In [1]: import numpy as np

In [2]: np.set_printoptions(precision=3, suppress=True, linewidth=120, floatmode="fixed")

In [3]: m1 = np.load("sample16.npy")

In [4]: m1
Out[4]: 
array([[3.000, 1.000, 1.000, 1.000, 1.000, 1.000, 1.000],
       [1.000, 3.000, 1.000, 1.000, 1.000, 1.000, 1.000],
       [1.000, 1.000, 3.000, 1.000, 1.000, 1.000, 1.000],
       [1.000, 1.000, 1.000, 3.000, 1.000, 1.000, 1.000],
       [1.000, 1.000, 1.000, 1.000, 3.000, 1.000, 1.000],
       [1.000, 1.000, 1.000, 1.000, 1.000, 3.000, 1.000],
       [1.000, 1.000, 1.000, 1.000, 1.000, 1.000, 3.000]])

In [5]: # equal to its transpose

In [6]: Y = m1 / np.linalg.norm(m1, axis=1, keepdims=True)

In [7]: C2 = Y @ Y.T

In [8]: np.argwhere(np.triu(np.abs(C2) > 0.95, 1))
Out[8]: array([], shape=(0, 2), dtype=int64)

In [9]: (np.abs(C2) > 0.9).astype(int)
Out[9]: 
array([[1, 0, 0, 0, 0, 0, 0],
       [0, 1, 0, 0, 0, 0, 0],
       [0, 0, 1, 0, 0, 0, 0],
       [0, 0, 0, 1, 0, 0, 0],
       [0, 0, 0, 0, 1, 0, 0],
       [0, 0, 0, 0, 0, 1, 0],
       [0, 0, 0, 0, 0, 0, 1]])

In [10]: np.linalg.norm(Y, axis=1)
Out[10]: array([1.000, 1.000, 1.000, 1.000, 1.000, 1.000, 1.000])

In [11]: C2[5]
Out[11]: array([0.733, 0.733, 0.733, 0.733, 0.733, 1.000, 0.733])

In [12]: (C2 - 2 * np.eye(7)).round(6).argmax(axis=1)
Out[12]: array([1, 0, 0, 0, 0, 0, 0])

In [13]: evals, evecs = np.linalg.eigh(m1)

In [14]: round(evals.sum(), 3), np.trace(m1)
Out[14]: (np.float64(21.0), np.float64(21.0))

In [15]: evecs @ np.diag(evals) @ evecs.T
Out[15]: 
array([[3.000, 1.000, 1.000, 1.000, 1.000, 1.000, 1.000],
       [1.000, 3.000, 1.000, 1.000, 1.000, 1.000, 1.000],
       [1.000, 1.000, 3.000, 1.000, 1.000, 1.000, 1.000],
       [1.000, 1.000, 1.000, 3.000, 1.000, 1.000, 1.000],
       [1.000, 1.000, 1.000, 1.000, 3.000, 1.000, 1.000],
       [1.000, 1.000, 1.000, 1.000, 1.000, 3.000, 1.000],
       [1.000, 1.000, 1.000, 1.000, 1.000, 1.000, 3.000]])

In [16]: np.round(evecs.T @ evecs, 3) + 0
Out[16]: 
array([[1.000, 0.000, 0.000, 0.000, 0.000, 0.000, 0.000],
       [0.000, 1.000, 0.000, 0.000, 0.000, 0.000, 0.000],
       [0.000, 0.000, 1.000, 0.000, 0.000, 0.000, 0.000],
       [0.000, 0.000, 0.000, 1.000, 0.000, 0.000, 0.000],
       [0.000, 0.000, 0.000, 0.000, 1.000, 0.000, 0.000],
       [0.000, 0.000, 0.000, 0.000, 0.000, 1.000, 0.000],
       [0.000, 0.000, 0.000, 0.000, 0.000, 0.000, 1.000]])

In [17]: np.abs(evecs[:, -1])
Out[17]: array([0.378, 0.378, 0.378, 0.378, 0.378, 0.378, 0.378])

In [18]: np.round(evecs.T @ m1 @ evecs, 3) + 0
Out[18]: 
array([[2.000, 0.000, 0.000, 0.000, 0.000, 0.000, 0.000],
       [0.000, 2.000, 0.000, 0.000, 0.000, 0.000, 0.000],
       [0.000, 0.000, 2.000, 0.000, 0.000, 0.000, 0.000],
       [0.000, 0.000, 0.000, 2.000, 0.000, 0.000, 0.000],
       [0.000, 0.000, 0.000, 0.000, 2.000, 0.000, 0.000],
       [0.000, 0.000, 0.000, 0.000, 0.000, 2.000, 0.000],
       [0.000, 0.000, 0.000, 0.000, 0.000, 0.000, 9.000]])

In [19]: np.unique(evals.round(6) + 0, return_counts=True)[1]
Out[19]: array([6, 1])

In [20]: X = np.load("data.npy")

In [21]: X
Out[21]: 
array([[ 4,  1],
       [ 8,  2],
       [ 8,  2],
       [ 8,  2],
       [12,  3],
       [ 0,  0],
       [ 4,  1],
       [12,  3]])

In [22]: # row 2 repeats row 1

In [23]: np.round(np.linalg.norm(X[4], 1), 3), np.round(np.linalg.norm(X[4], np.inf), 3)
Out[23]: (np.float64(15.0), np.float64(12.0))

In [24]: np.round(np.linalg.norm(X, "nuc"), 3)
Out[24]: np.float64(23.324)

In [25]: np.linalg.norm(X, axis=1)
Out[25]: array([ 4.123,  8.246,  8.246,  8.246, 12.369,  0.000,  4.123, 12.369])

In [26]: round(np.linalg.norm(X, 2), 3)
Out[26]: np.float64(23.324)

In [27]: np.linalg.norm(X, axis=1).argmax()
Out[27]: np.int64(4)

In [28]: round(np.linalg.norm(X) ** 2 / np.linalg.norm(X, 2) ** 2, 3)
Out[28]: np.float64(1.0)

In [29]: np.round(np.linalg.norm(X, 1), 3), np.round(np.linalg.norm(X, np.inf), 3)
Out[29]: (np.float64(56.0), np.float64(15.0))

In [30]: Uu, sig, Vh = np.linalg.svd(X, full_matrices=False)

In [31]: (sig > 1e-8).sum()
Out[31]: np.int64(1)

In [32]: round(float(np.sqrt((sig ** 2).sum())), 3), round(float(np.linalg.norm(X)), 3)
Out[32]: (23.324, 23.324)

In [33]: np.cumsum(sig ** 2) / np.sum(sig ** 2)
Out[33]: array([1.000, 1.000])

In [34]: np.allclose(Uu * sig @ Vh, X)
Out[34]: True

In [35]: np.round(Vh @ Vh.T, 3) + 0
Out[35]: 
array([[1.000, 0.000],
       [0.000, 1.000]])

In [36]: np.abs(Vh[0])
Out[36]: array([0.970, 0.243])

In [37]: np.round(sig / sig[0], 3) + 0
Out[37]: array([1.000, 0.000])

In [38]: A = np.loadtxt("w.csv", delimiter=",")

In [39]: A
Out[39]: 
array([[ 1.000,  0.000,  0.000,  0.000,  0.000,  0.000,  0.000],
       [ 0.000,  1.000,  0.000,  0.000,  0.000,  0.000,  0.000],
       [ 0.000,  0.000,  0.500,  0.000,  0.000, -0.866,  0.000],
       [ 0.000,  0.000,  0.000,  1.000,  0.000,  0.000,  0.000],
       [ 0.000,  0.000,  0.000,  0.000,  1.000,  0.000,  0.000],
       [ 0.000,  0.000,  0.866,  0.000,  0.000,  0.500,  0.000],
       [ 0.000,  0.000,  0.000,  0.000,  0.000,  0.000,  1.000]])

In [40]: # 6 blocks once reordered

In [41]: np.linalg.norm(A, axis=0)
Out[41]: array([1.000, 1.000, 1.000, 1.000, 1.000, 1.000, 1.000])

In [42]: A[:, 0] @ A[:, 6]
Out[42]: np.float64(0.0)

In [43]: u = np.array([-1, 3, 3, -1, -1, 2, 0])

In [44]: Y = A + np.outer(u, np.eye(7)[4])

In [45]: np.round(np.linalg.det(Y) / np.linalg.det(A), 3), round(1 + np.linalg.solve(A, u)[4], 3)
Out[45]: (np.float64(0.0), np.float64(0.0))

In [46]: O, R = np.linalg.qr(A)

In [47]: O.shape, R.shape
Out[47]: ((7, 7), (7, 7))

In [48]: np.round(O.T @ O, 3) + 0
Out[48]: 
array([[1.000, 0.000, 0.000, 0.000, 0.000, 0.000, 0.000],
       [0.000, 1.000, 0.000, 0.000, 0.000, 0.000, 0.000],
       [0.000, 0.000, 1.000, 0.000, 0.000, 0.000, 0.000],
       [0.000, 0.000, 0.000, 1.000, 0.000, 0.000, 0.000],
       [0.000, 0.000, 0.000, 0.000, 1.000, 0.000, 0.000],
       [0.000, 0.000, 0.000, 0.000, 0.000, 1.000, 0.000],
       [0.000, 0.000, 0.000, 0.000, 0.000, 0.000, 1.000]])

In [49]: O
Out[49]: 
array([[ 1.000,  0.000,  0.000,  0.000,  0.000,  0.000,  0.000],
       [-0.000,  1.000,  0.000,  0.000,  0.000,  0.000,  0.000],
       [-0.000, -0.000, -0.500,  0.000,  0.000, -0.866,  0.000],
       [-0.000, -0.000, -0.000,  1.000,  0.000,  0.000,  0.000],
       [-0.000, -0.000, -0.000, -0.000,  1.000,  0.000,  0.000],
       [-0.000, -0.000, -0.866, -0.000, -0.000,  0.500,  0.000],
       [-0.000, -0.000, -0.000, -0.000, -0.000, -0.000,  1.000]])

In [50]: np.allclose(R.T @ R, A.T @ A)
Out[50]: True

In [51]: O @ R
Out[51]: 
array([[ 1.000,  0.000,  0.000,  0.000,  0.000,  0.000,  0.000],
       [ 0.000,  1.000,  0.000,  0.000,  0.000,  0.000,  0.000],
       [ 0.000,  0.000,  0.500,  0.000,  0.000, -0.866,  0.000],
       [ 0.000,  0.000,  0.000,  1.000,  0.000,  0.000,  0.000],
       [ 0.000,  0.000,  0.000,  0.000,  1.000,  0.000,  0.000],
       [ 0.000,  0.000,  0.866,  0.000,  0.000,  0.500,  0.000],
       [ 0.000,  0.000,  0.000,  0.000,  0.000,  0.000,  1.000]])

In [52]: abs(R[0, 0]), np.round(np.linalg.norm(A[:, 0]), 3)
Out[52]: (np.float64(1.0), np.float64(1.0))

In [53]: np.trace(O @ O.T)
Out[53]: np.float64(7.0)

In [54]: np.abs(np.diag(R))
Out[54]: array([1.000, 1.000, 1.000, 1.000, 1.000, 1.000, 1.000])

In [55]: J = np.load("m.npy")

In [56]: J
Out[56]: 
array([[ -2,  -2,   5,   5,   1,  -4,   5],
       [  1,  -5,   7,   6,   4,  -6,   1],
       [  6,  -7,   5,   9,   3,  -5,  -4],
       [  8, -11,  10,   6,   5,  -6,  -7],
       [ 13,  -7,   6,   6,   1,  -5,  -2],
       [ 16,  -9,   1,   9,   5,  -6,  -6],
       [ 12, -10,   0,  10,   2, -11,  -4],
       [ 15, -10,   3,  14,  -1, -13,  -7],
       [ 13, -10,   3,  14,   3, -13,  -6],
       [ 12,  -8,  -2,   9,  -1, -10,  -6],
       [ 10, -13,   1,   5,  -6, -10,  -6],
       [ 13, -13,   5,   4,  -8,  -6,  -7],
       [ 18, -11,   0,   1, -11, -10,  -7],
       [ 21,  -8,   4,  -1,  -6, -11,  -5],
       [ 18, -10,  -1,  -3, -10, -16, -10],
       [ 15, -10,   2,  -6, -13, -20, -11],
       [ 18,  -8,   2,  -6, -11, -21,  -8],
       [ 14,  -6,  -2,  -7, -15, -26,  -7],
       [ 10,  -8,  -1,  -6, -20, -25, -11],
       [  5,  -3,  -3,  -3, -17, -21, -14],
       [  7,  -3,  -2,   0, -13, -22, -17],
       [  4,   2,  -5,  -3, -17, -21, -12]])

In [57]: Y = J / np.linalg.norm(J, axis=1, keepdims=True)

In [58]: C2 = Y @ Y.T

In [59]: np.linalg.norm(Y, axis=1)
Out[59]: 
array([1.000, 1.000, 1.000, 1.000, 1.000, 1.000, 1.000, 1.000, 1.000, 1.000, 1.000, 1.000, 1.000, 1.000, 1.000, 1.000,
       1.000, 1.000, 1.000, 1.000, 1.000, 1.000])

In [60]: Uu, sig, Vh = np.linalg.svd(m1, full_matrices=False)

In [61]: (sig > 1e-8).sum()
Out[61]: np.int64(7)

In [62]: sig / sig[0]
Out[62]: array([1.000, 0.222, 0.222, 0.222, 0.222, 0.222, 0.222])

In [63]: Y = np.array([[-1], [2]])

In [64]: Z = np.array([[3, 0, 0, 1, 1, 4]])

In [65]: rng = np.random.default_rng(5747)

In [66]: feats = Y @ Z + 0.1 * rng.normal(size=(2, 6))

In [67]: feats
Out[67]: 
array([[-2.832,  0.072,  0.119, -1.063, -0.984, -4.204],
       [ 6.039,  0.061,  0.031,  1.942,  1.958,  7.975]])

In [68]: feats.sum(axis=0)
Out[68]: array([3.207, 0.133, 0.149, 0.880, 0.973, 3.771])

In [69]: feats - feats[0]
Out[69]: 
array([[ 0.000,  0.000,  0.000,  0.000,  0.000,  0.000],
       [ 8.871, -0.011, -0.088,  3.005,  2.942, 12.179]])

In [70]: np.unravel_index(np.abs(feats).argmax(), feats.shape)
Out[70]: (np.int64(1), np.int64(5))
